% python3 -q
>>> import numpy as np
>>> from numpy import linalg as LA
>>> np.set_printoptions(suppress=True, linewidth=120)
>>> tidy = lambda a: np.round(a, 2) + 0
>>> arr = np.load("x.npy")
>>> arr
array([[ 1, -2,  4],
       [ 1, -1,  1],
       [ 1,  0,  0],
       [ 1,  1,  1],
       [ 1,  2,  4],
       [ 1,  3,  9],
       [ 1,  4, 16],
       [ 1,  5, 25],
       [ 1,  6, 36]])
>>> np.count_nonzero(arr)
np.int64(25)
>>> arr.shape
(9, 3)
>>> np.unravel_index(np.abs(arr).argmax(), arr.shape)
(np.int64(8), np.int64(2))
>>> arr[9]
Traceback (most recent call last):
  File "<python-input-9>", line 1, in <module>
    arr[9]
    ~~~^^^
IndexError: index 9 is out of bounds for axis 0 with size 9
>>> W0 = np.load("run1.npy")
>>> tidy(W0)
array([[ 0.49, -0.22, -0.09,  0.27, -0.34],
       [-0.22,  0.41,  0.43,  0.05,  0.  ],
       [-0.09,  0.43,  0.54,  0.11, -0.2 ],
       [ 0.27,  0.05,  0.11,  0.84,  0.2 ],
       [-0.34,  0.  , -0.2 ,  0.2 ,  0.72]])
>>> np.allclose(W0[:-1].T @ LA.lstsq(W0[:-1].T, W0[-1])[0], W0[-1])
True
>>> tidy(W0 @ LA.pinv(W0) @ W0)
array([[ 0.49, -0.22, -0.09,  0.27, -0.34],
       [-0.22,  0.41,  0.43,  0.05,  0.  ],
       [-0.09,  0.43,  0.54,  0.11, -0.2 ],
       [ 0.27,  0.05,  0.11,  0.84,  0.2 ],
       [-0.34,  0.  , -0.2 ,  0.2 ,  0.72]])
>>> tidy(np.trace(LA.pinv(W0) @ W0))
np.float64(3.0)
>>> LA.lstsq(W0[:-1].T, W0[-1])[2]
np.int32(3)
>>> np.abs(np.diag(LA.qr(W0)[1])) > 1e-9
array([ True,  True,  True, False, False])
>>> np.unique(W0.round(6), axis=0).shape
(5, 5)
>>> tidy(LA.det(W0[::-1]))
np.float64(0.0)
>>> tidy(np.einsum("ij,ji->", W0, W0))
np.float64(3.0)
>>> tidy(LA.eigvals(W0))
array([0., 1., 0., 1., 1.])
>>> tidy(np.poly(W0))
array([ 1., -3.,  3., -1.,  0.,  0.])
>>> tidy(np.kron(np.eye(2, dtype=int), W0))
array([[ 0.49, -0.22, -0.09,  0.27, -0.34,  0.  ,  0.  ,  0.  ,  0.  ,  0.  ],
       [-0.22,  0.41,  0.43,  0.05,  0.  ,  0.  ,  0.  ,  0.  ,  0.  ,  0.  ],
       [-0.09,  0.43,  0.54,  0.11, -0.2 ,  0.  ,  0.  ,  0.  ,  0.  ,  0.  ],
       [ 0.27,  0.05,  0.11,  0.84,  0.2 ,  0.  ,  0.  ,  0.  ,  0.  ,  0.  ],
       [-0.34,  0.  , -0.2 ,  0.2 ,  0.72,  0.  ,  0.  ,  0.  ,  0.  ,  0.  ],
       [ 0.  ,  0.  ,  0.  ,  0.  ,  0.  ,  0.49, -0.22, -0.09,  0.27, -0.34],
       [ 0.  ,  0.  ,  0.  ,  0.  ,  0.  , -0.22,  0.41,  0.43,  0.05,  0.  ],
       [ 0.  ,  0.  ,  0.  ,  0.  ,  0.  , -0.09,  0.43,  0.54,  0.11, -0.2 ],
       [ 0.  ,  0.  ,  0.  ,  0.  ,  0.  ,  0.27,  0.05,  0.11,  0.84,  0.2 ],
       [ 0.  ,  0.  ,  0.  ,  0.  ,  0.  , -0.34,  0.  , -0.2 ,  0.2 ,  0.72]])
>>> tidy(LA.det(W0.T))
np.float64(0.0)
>>> def softmax(z):
...     e = np.exp(z - z.max(axis=-1, keepdims=True))
...     return e / e.sum(axis=-1, keepdims=True)
... 
>>> tidy(softmax(10 * W0[2]))
array([0.  , 0.26, 0.73, 0.01, 0.  ])
>>> tidy(softmax(W0).sum(axis=1))
array([1., 1., 1., 1., 1.])
>>> scores = W0 @ W0.T / np.sqrt(5)
>>> tidy(softmax(scores))
array([[0.24, 0.18, 0.19, 0.22, 0.17],
       [0.17, 0.22, 0.23, 0.19, 0.19],
       [0.18, 0.22, 0.24, 0.19, 0.17],
       [0.2 , 0.18, 0.18, 0.25, 0.19],
       [0.16, 0.19, 0.17, 0.21, 0.26]])
>>> tidy(softmax(scores)[2] @ W0)
array([0.01, 0.16, 0.2 , 0.28, 0.05])
>>> left, sigma, vt = LA.svd(W0)
>>> V = vt[:(sigma > 1e-8).sum()]
>>> rng = np.random.default_rng(78082)
>>> x0 = W0[3] + 2 * W0[1] + rng.integers(2) * np.eye(5)[0]
>>> tidy(x0)
array([0.83, 0.86, 0.98, 0.95, 0.21])
>>> LA.matrix_rank(np.vstack([W0, x0]))
np.int64(4)
>>> tidy(LA.norm(x0 - V.T @ V @ x0))
np.float64(0.71)
>>> tidy(np.diag(V.T @ V))
array([0.49, 0.41, 0.54, 0.84, 0.72])
>>> np.allclose(V.T @ V @ x0, x0)
False
>>> t3 = np.stack([W0, 4 * W0, W0[::-1]])
>>> tidy(np.einsum("bij,cij->bc", t3, t3))
array([[ 3.  , 12.  , -0.04],
       [12.  , 48.  , -0.16],
       [-0.04, -0.16,  3.  ]])
>>> (t3 @ W0.T).shape
(3, 5, 5)
>>> tidy(LA.det(t3))
array([0., 0., 0.])
>>> LA.matrix_rank(t3)
array([3, 3, 3])
>>> J = np.load("dump.npy")
>>> tidy(J)
array([[ 0.82,  0.18, -0.55],
       [ 0.18,  0.82,  0.55],
       [-0.55,  0.55, -0.64]])
>>> evals, V = LA.eig(J)
>>> tidy(np.sort(LA.eigvals(LA.inv(J))))
array([-1.,  1.,  1.])
>>> tidy(np.sort(LA.eigvals(J.T)))
array([-1.,  1.,  1.])
>>> tidy(evals)
array([ 1., -1.,  1.])
>>> F = np.load("block10.npy")
>>> F
array([[2, 1, 2, 2, 1, 2, 0],
       [1, 2, 1, 0, 2, 0, 0],
       [2, 1, 2, 2, 1, 2, 0],
       [2, 3, 3, 1, 6, 4, 5],
       [3, 1, 3, 3, 1, 4, 0],
       [0, 2, 1, 0, 2, 2, 1],
       [1, 2, 1, 1, 4, 1, 1],
       [0, 0, 0, 0, 0, 0, 0],
       [1, 0, 1, 0, 1, 0, 1],
       [1, 0, 1, 0, 1, 0, 1],
       [1, 2, 2, 0, 3, 2, 2],
       [4, 3, 4, 3, 6, 3, 2],
       [2, 3, 3, 0, 4, 3, 4],
       [2, 1, 2, 2, 1, 2, 0],
       [0, 0, 0, 0, 0, 0, 0],
       [0, 0, 0, 0, 0, 0, 0],
       [0, 0, 0, 1, 2, 1, 1],
       [0, 0, 0, 0, 0, 0, 0],
       [1, 0, 1, 1, 3, 1, 2],
       [2, 3, 3, 2, 3, 4, 1],
       [1, 0, 1, 1, 0, 2, 0],
       [4, 3, 4, 4, 5, 5, 1],
       [4, 2, 4, 3, 2, 5, 2]])
>>> Ac = (F - F.mean(axis=0)) / F.std(axis=0)
>>> np.argwhere(np.abs(Ac) > 2)
array([[ 3,  4],
       [ 3,  6],
       [11,  4],
       [12,  6],
       [21,  3]])
>>> tidy(Ac.std(axis=0))
array([1., 1., 1., 1., 1., 1., 1.])
>>> c = LA.lstsq(np.delete(Ac, 0, axis=1), Ac[:, 0])[0]
>>> tidy(1 - np.var(Ac[:, 0] - np.delete(Ac, 0, axis=1) @ c))
np.float64(0.99)
>>> tidy(c)
array([-0.02,  1.04,  0.51, -0.15, -0.48,  0.14])
>>> d = LA.norm(F[:, None] - F[None], axis=-1)
>>> tidy(LA.norm(F, axis=1))
array([ 4.24,  3.16,  4.24, 10.  ,  6.71,  3.74,  5.  ,  0.  ,  2.  ,  2.  ,  5.1 ,  9.95,  7.94,  4.24,  0.  ,  0.  ,
        2.65,  0.  ,  4.12,  7.21,  2.65, 10.39,  8.83])
>>> d.mean(axis=1).argmax()
np.int64(3)
>>> d[0].round(6).argsort(kind="stable")[:4]
array([ 0,  2, 13, 20])
>>> LA.matrix_rank(d ** 2)
np.int64(9)
>>> d.shape
(23, 23)
>>> (d + 1e9 * np.eye(23)).round(6).argmin(axis=1)
array([ 2,  5,  0, 12,  0, 10, 10, 14,  9,  8,  5, 21,  3,  0,  7,  7, 18,  7, 16, 22,  0, 11,  4])
>>> np.unravel_index(d.round(6).argmax(), d.shape)
(np.int64(7), np.int64(21))
>>> A = np.loadtxt("w.csv", delimiter=",")
>>> A
array([[ 4.,  0.,  0.,  0.,  0.,  0.,  0.,  0.],
       [-2.,  0.,  0.,  0.,  0.,  0.,  0.,  0.],
       [-3.,  5.,  4.,  0.,  0.,  0.,  0.,  0.],
       [-5., -2., -5., -4.,  0.,  0.,  0.,  0.],
       [-5.,  2., -2., -3., -1.,  0.,  0.,  0.],
       [ 5.,  0.,  4.,  4., -3., -2.,  0.,  0.],
       [-3.,  1., -1.,  3., -5.,  2.,  5.,  0.],
       [-4., -3.,  3.,  4., -2.,  5., -5., -5.]])
>>> # rows and columns are dependent
>>> left, sigma, vt = LA.svd(A)
>>> V = vt[:(sigma > 1e-8).sum()]
>>> x0 = A[1] + 5 * A[3] + rng.integers(2) * np.eye(8)[6]
>>> x0
array([-27., -10., -25., -20.,   0.,   0.,   1.,   0.])
>>> tidy(V.T @ V)
array([[ 1.  ,  0.  ,  0.  ,  0.  ,  0.  ,  0.  ,  0.  ,  0.  ],
       [ 0.  ,  0.97,  0.04, -0.03, -0.04,  0.07, -0.04,  0.14],
       [ 0.  ,  0.04,  0.95,  0.04,  0.05, -0.09,  0.04, -0.17],
       [ 0.  , -0.03,  0.04,  0.97, -0.04,  0.08, -0.04,  0.15],
       [ 0.  , -0.04,  0.05, -0.04,  0.95,  0.09, -0.05,  0.18],
       [ 0.  ,  0.07, -0.09,  0.08,  0.09,  0.83,  0.08, -0.32],
       [ 0.  , -0.04,  0.04, -0.04, -0.05,  0.08,  0.96,  0.16],
       [ 0.  ,  0.14, -0.17,  0.15,  0.18, -0.32,  0.16,  0.37]])
>>> LA.matrix_rank(np.vstack([A, x0]))
np.int64(8)
>>> tidy(np.diag(V.T @ V))
array([1.  , 0.97, 0.95, 0.97, 0.95, 0.83, 0.96, 0.37])
>>> np.trace(A)
np.float64(1.0)
>>> tidy(np.abs(LA.eigvals(A)).max())
np.float64(5.0)
>>> tidy(LA.matrix_power(A, 4))
array([[  256.,     0.,     0.,     0.,     0.,     0.,     0.,     0.],
       [ -128.,     0.,     0.,     0.,     0.,     0.,     0.,     0.],
       [-1248.,   320.,   256.,     0.,     0.,     0.,     0.,     0.],
       [  744.,  -272.,     0.,   256.,     0.,     0.,     0.,     0.],
       [   61.,   -81.,   153.,   255.,     1.,     0.,     0.,     0.],
       [ -251.,   105.,   -39.,  -165.,    45.,    16.,     0.,     0.],
       [  486.,  -770.,  -516.,   586.,  -622.,   174.,   625.,     0.],
       [  847.,   468.,   714.,   -20.,   167., -1305.,     0.,   625.]])
>>> tidy(np.sort(np.abs(LA.eigvals(A))))
array([0., 1., 2., 4., 4., 4., 5., 5.])
>>> LA.matrix_rank(A, rtol=0.1)
np.int64(6)
>>> np.argsort(-LA.norm(arr, axis=0).round(6), kind="stable")[:3]
array([2, 1, 0])
>>> LA.matrix_rank(arr, rtol=0.1)
np.int64(1)
>>> [round(float(x), 2) for x in LA.svd(arr, compute_uv=False)[:3]]
[48.76, 3.75, 2.23]
>>> tidy(LA.norm(arr, 2) / LA.norm(arr))
np.float64(1.0)
>>> round(np.log10(LA.cond(arr)))
1
>>> tidy(np.abs(LA.svd(arr)[2][-1]))
array([1.  , 0.01, 0.04])
>>> idx = rng.permutation(8)
>>> idx
array([3, 5, 0, 1, 6, 7, 4, 2])
>>> Y = A[idx][:, idx]
>>> Y
array([[-4.,  0., -5., -2.,  0.,  0.,  0., -5.],
       [ 4., -2.,  5.,  0.,  0.,  0., -3.,  4.],
       [ 0.,  0.,  4.,  0.,  0.,  0.,  0.,  0.],
       [ 0.,  0., -2.,  0.,  0.,  0.,  0.,  0.],
       [ 3.,  2., -3.,  1.,  5.,  0., -5., -1.],
       [ 4.,  5., -4., -3., -5., -5., -2.,  3.],
       [-3.,  0., -5.,  2.,  0.,  0., -1., -2.],
       [ 0.,  0., -3.,  5.,  0.,  0.,  0.,  4.]])
>>> np.diag(Y)
array([-4., -2.,  4.,  0.,  5., -5., -1.,  4.])
>>> tidy(LA.det(Y)), tidy(LA.det(A[idx]))
(np.float64(0.0), np.float64(0.0))
>>> K = np.load("case15.npy")
>>> K
array([[ 4,  0,  0,  0],
       [ 0,  0,  0,  0],
       [ 0,  0, -8,  0],
       [ 0,  0,  0, -3]])
>>> P = np.triu(np.array([[-3, 3, 3, 2], [2, -2, -1, -1], [-1, 3, -3, -3], [3, -1, 0, -3]]), 1) + np.eye(4)
>>> Y = P @ K @ LA.inv(P)
>>> np.poly(Y)
array([  1.,   7., -20., -96.,   0.])
>>> np.trace(Y), np.trace(K)
(np.float64(-7.0), np.int64(-7))
>>> t3 = np.stack([K, -1 * K, K[::-1]])
>>> np.einsum("bij,cij->bc", t3, t3)
array([[ 89, -89,   0],
       [-89,  89,   0],
       [  0,   0,  89]])
>>> (t3 @ K.T).shape
(3, 4, 4)
>>> K @ K
array([[16,  0,  0,  0],
       [ 0,  0,  0,  0],
       [ 0,  0, 64,  0],
       [ 0,  0,  0,  9]])
>>> (LA.matrix_power((K != 0) + (K.T != 0) + np.eye(4), 4) > 0).astype(int)
array([[1, 0, 0, 0],
       [0, 1, 0, 0],
       [0, 0, 1, 0],
       [0, 0, 0, 1]])
>>> np.flatnonzero(LA.matrix_power((K != 0) + (K.T != 0) + np.eye(4), 4)[1])
array([1])
>>> feats = np.load("sample14.npy")
>>> feats
array([[ 3,  3,  3,  3,  3],
       [ 3,  6,  6,  6,  6],
       [ 3,  6,  9,  9,  9],
       [ 3,  6,  9, 12, 12],
       [ 3,  6,  9, 12, 15]])
>>> # symmetric
>>> tidy(LA.norm(feats) ** 2 / LA.norm(feats, 2) ** 2)
np.float64(1.02)
>>> feats[2] @ feats[0]
np.int64(108)
>>> Ac = F - F.mean(axis=0)
>>> V = LA.svd(Ac)[2][:5]
>>> Y = Ac - Ac @ V.T @ V
>>> tidy((Ac @ V.T).std(axis=0))
array([3.16, 1.64, 0.82, 0.66, 0.55])
>>> tidy(np.cov(Ac @ V.T, rowvar=False))
array([[10.45,  0.  ,  0.  ,  0.  ,  0.  ],
       [ 0.  ,  2.82,  0.  ,  0.  ,  0.  ],
       [ 0.  ,  0.  ,  0.71,  0.  ,  0.  ],
       [ 0.  ,  0.  ,  0.  ,  0.45,  0.  ],
       [ 0.  ,  0.  ,  0.  ,  0.  ,  0.31]])
>>> LA.norm(Y, axis=1).round(6).argmax()
np.int64(10)
>>> tidy(softmax(feats).sum(axis=1))
array([1., 1., 1., 1., 1.])
>>> tidy(softmax(feats[2] + 2))
array([0.  , 0.02, 0.33, 0.33, 0.33])
>>> scores = feats @ feats.T / np.sqrt(5)
>>> tidy(softmax(scores)[2] @ feats)
array([ 3.,  6.,  9., 12., 15.])
>>> mat = np.load("data.npy")
>>> mat
array([[ 1,  1, -1, -1, -1, -1,  1,  1],
       [ 1, -1,  1, -1, -1,  1, -1,  1],
       [ 1, -1, -1,  1, -1,  1,  1, -1]])
>>> Y = mat / np.sqrt((mat ** 2).mean(axis=1, keepdims=True))
>>> mat - mat.mean(axis=1, keepdims=True)
array([[ 1.,  1., -1., -1., -1., -1.,  1.,  1.],
       [ 1., -1.,  1., -1., -1.,  1., -1.,  1.],
       [ 1., -1., -1.,  1., -1.,  1.,  1., -1.]])
>>> Y[2]
array([ 1., -1., -1.,  1., -1.,  1.,  1., -1.])
>>> LA.matrix_rank(mat - mat.mean(axis=1, keepdims=True))
np.int64(3)
>>> LA.matrix_rank(Y) == LA.matrix_rank(mat)
np.True_
>>> tidy(LA.norm(Y, axis=1))
array([2.83, 2.83, 2.83])
